>>> import numpy as np
>>> from numpy import linalg as LA
>>> np.set_printoptions(precision=2, suppress=True, linewidth=120)
>>> J = np.load("run0.npy")
>>> J
array([[ 1,  0,  0,  0],
       [ 0, -1,  0,  0],
       [ 0,  0,  2,  0],
       [ 0,  0,  0, -2]])
>>> np.round(LA.eigvals(J).sum().real, 2)
np.float64(0.0)
>>> print(round(LA.det(J.T), 2))
4.0
>>> round(float(LA.det(J[::-1])), 2)
4.0
>>> np.poly(J)
array([ 1.,  0., -5.,  0.,  4.])
>>> print(np.einsum("ii->", J))
0
>>> round(LA.det(2 * J), 2), round(LA.det(J), 2)
(np.float64(64.0), np.float64(4.0))
>>> feats = np.load("layer7.npy")
>>> feats
array([[ 0.,  0.,  0., -1.,  0.,  0.,  0.,  0., -1.,  0.],
       [ 0.,  0.,  0.,  0., -1.,  0.,  0.,  0.,  0., -1.],
       [ 0.,  0.,  0.,  0.,  0., -1., -1., -1.,  0.,  0.],
       [-1.,  0.,  0.,  0.,  0.,  0.,  0.,  0., -1.,  0.],
       [ 0., -1.,  0.,  0.,  0.,  0.,  0.,  0.,  0., -1.],
       [ 0.,  0., -1.,  0.,  0.,  0., -1., -1.,  0.,  0.],
       [ 0.,  0., -1.,  0.,  0., -1.,  0., -1.,  0.,  0.],
       [ 0.,  0., -1.,  0.,  0., -1., -1.,  0.,  0.,  0.],
       [-1.,  0.,  0., -1.,  0.,  0.,  0.,  0.,  0.,  0.],
       [ 0., -1.,  0.,  0., -1.,  0.,  0.,  0.,  0.,  0.]])
>>> rng = np.random.default_rng(74834)
>>> idx = rng.permutation(10)
>>> idx
array([6, 3, 0, 5, 1, 4, 2, 8, 7, 9])
>>> A2 = feats[idx][:, idx]
>>> print(round(LA.det(A2), 2), round(LA.det(feats[idx]), 2))
-12.0 -12.0
>>> np.diag(A2)
array([0., 0., 0., 0., 0., 0., 0., 0., 0., 0.])
>>> C2 = feats.T @ feats
>>> np.diag(C2)
array([2., 2., 3., 2., 2., 3., 3., 3., 2., 2.])
>>> np.trace(C2), (feats ** 2).sum()
(np.float64(24.0), np.float64(24.0))
>>> (feats @ feats.T).shape
(10, 10)
>>> LA.eigvalsh(C2)[::-1]
array([9., 4., 4., 1., 1., 1., 1., 1., 1., 1.])
>>> round(float(LA.det(feats)), 2)
-12.0
>>> np.sort(np.abs(LA.eigvals(feats)))
array([1., 1., 1., 1., 1., 1., 1., 2., 2., 3.])
>>> np.allclose(feats @ feats.T, feats.T @ feats)
True
>>> print(np.trace(feats))
0.0
>>> W0 = np.loadtxt("a.csv", delimiter=",")
>>> W0
array([[-2.,  5.,  0.,  0.,  0.,  0.,  0.,  0.,  0.,  0.],
       [ 5.,  1.,  5.,  0.,  0.,  0.,  0.,  0.,  0.,  0.],
       [ 0.,  5., -3.,  5.,  0.,  0.,  0.,  0.,  0.,  0.],
       [ 0.,  0.,  5.,  3.,  5.,  0.,  0.,  0.,  0.,  0.],
       [ 0.,  0.,  0.,  5., -3.,  5.,  0.,  0.,  0.,  0.],
       [ 0.,  0.,  0.,  0.,  5., -3.,  5.,  0.,  0.,  0.],
       [ 0.,  0.,  0.,  0.,  0.,  5.,  2.,  5.,  0.,  0.],
       [ 0.,  0.,  0.,  0.,  0.,  0.,  5.,  2.,  5.,  0.],
       [ 0.,  0.,  0.,  0.,  0.,  0.,  0.,  5., -2.,  5.],
       [ 0.,  0.,  0.,  0.,  0.,  0.,  0.,  0.,  5., -2.]])
>>> # symmetric, so the eigenvalues are real
>>> x = np.array([-2, 3, -2, -2, -1, -3, 0, 3, -3, -1])
>>> y = W0 @ x
>>> b, lr = np.zeros(10), 1 / LA.norm(W0, 2) ** 2
>>> for i in range(30):
...     b -= lr * W0.T @ (W0 @ b - y)
...     if i % 10 == 0: print(i, round(LA.norm(W0 @ b - y), 2))
... 
0 21.03
10 1.86
20 0.76
>>> round(float(LA.cond(W0)), 2)
70.16
>>> arr = np.load("data.npy")
>>> print(arr)
[[ 2.03 -0.32  1.68 -0.81  0.01 -1.28 -0.5 ]
 [-0.32  2.62  0.77  0.17 -0.11  0.64  0.43]
 [ 1.68  0.77 -0.33  0.18  0.18  0.94  0.18]
 [-0.81  0.17  0.18  2.38 -0.09  0.21  0.18]
 [ 0.01 -0.11  0.18 -0.09  2.   -0.09 -0.03]
 [-1.28  0.64  0.94  0.21 -0.09  1.32 -0.16]
 [-0.5   0.43  0.18  0.18 -0.03 -0.16  1.98]]
>>> # symmetric, so the eigenvalues are real
>>> def softmax(z):
...     e = np.exp(z - z.max(axis=-1, keepdims=True))
...     return e / e.sum(axis=-1, keepdims=True)
... 
>>> softmax(arr[1])
array([0.03, 0.62, 0.1 , 0.05, 0.04, 0.09, 0.07])
>>> softmax(arr).sum(axis=1)
array([1., 1., 1., 1., 1., 1., 1.])
>>> np.round(softmax(10 * arr[1]), 2) + 0
array([0., 1., 0., 0., 0., 0., 0.])
>>> S = arr @ arr.T / np.sqrt(7)
>>> softmax(S).round(6).argmax(axis=1)
array([0, 1, 2, 3, 4, 5, 6])
>>> np.round(softmax(10 * feats[1]), 2) + 0
array([0.12, 0.12, 0.12, 0.12, 0.  , 0.12, 0.12, 0.12, 0.12, 0.  ])
>>> softmax(feats[1])
array([0.11, 0.11, 0.11, 0.11, 0.04, 0.11, 0.11, 0.11, 0.11, 0.04])
>>> S = feats @ feats.T / np.sqrt(10)
>>> softmax(S)
array([[0.16, 0.09, 0.09, 0.12, 0.09, 0.09, 0.09, 0.09, 0.12, 0.09],
       [0.09, 0.16, 0.09, 0.09, 0.12, 0.09, 0.09, 0.09, 0.09, 0.12],
       [0.07, 0.07, 0.18, 0.07, 0.07, 0.13, 0.13, 0.13, 0.07, 0.07],
       [0.12, 0.09, 0.09, 0.16, 0.09, 0.09, 0.09, 0.09, 0.12, 0.09],
       [0.09, 0.12, 0.09, 0.09, 0.16, 0.09, 0.09, 0.09, 0.09, 0.12],
       [0.07, 0.07, 0.13, 0.07, 0.07, 0.18, 0.13, 0.13, 0.07, 0.07],
       [0.07, 0.07, 0.13, 0.07, 0.07, 0.13, 0.18, 0.13, 0.07, 0.07],
       [0.07, 0.07, 0.13, 0.07, 0.07, 0.13, 0.13, 0.18, 0.07, 0.07],
       [0.12, 0.09, 0.09, 0.12, 0.09, 0.09, 0.09, 0.09, 0.16, 0.09],
       [0.09, 0.12, 0.09, 0.09, 0.12, 0.09, 0.09, 0.09, 0.09, 0.16]])
>>> print(softmax(S)[1] @ feats)
[-0.17 -0.24 -0.26 -0.17 -0.28 -0.26 -0.26 -0.26 -0.17 -0.28]
>>> softmax(S + np.triu(np.full(S.shape, -np.inf), 1))
array([[1.  , 0.  , 0.  , 0.  , 0.  , 0.  , 0.  , 0.  , 0.  , 0.  ],
       [0.35, 0.65, 0.  , 0.  , 0.  , 0.  , 0.  , 0.  , 0.  , 0.  ],
       [0.22, 0.22, 0.56, 0.  , 0.  , 0.  , 0.  , 0.  , 0.  , 0.  ],
       [0.26, 0.19, 0.19, 0.36, 0.  , 0.  , 0.  , 0.  , 0.  , 0.  ],
       [0.16, 0.22, 0.16, 0.16, 0.3 , 0.  , 0.  , 0.  , 0.  , 0.  ],
       [0.12, 0.12, 0.22, 0.12, 0.12, 0.31, 0.  , 0.  , 0.  , 0.  ],
       [0.1 , 0.1 , 0.18, 0.1 , 0.1 , 0.18, 0.25, 0.  , 0.  , 0.  ],
       [0.08, 0.08, 0.15, 0.08, 0.08, 0.15, 0.15, 0.21, 0.  , 0.  ],
       [0.13, 0.09, 0.09, 0.13, 0.09, 0.09, 0.09, 0.09, 0.18, 0.  ],
       [0.09, 0.12, 0.09, 0.09, 0.12, 0.09, 0.09, 0.09, 0.09, 0.16]])
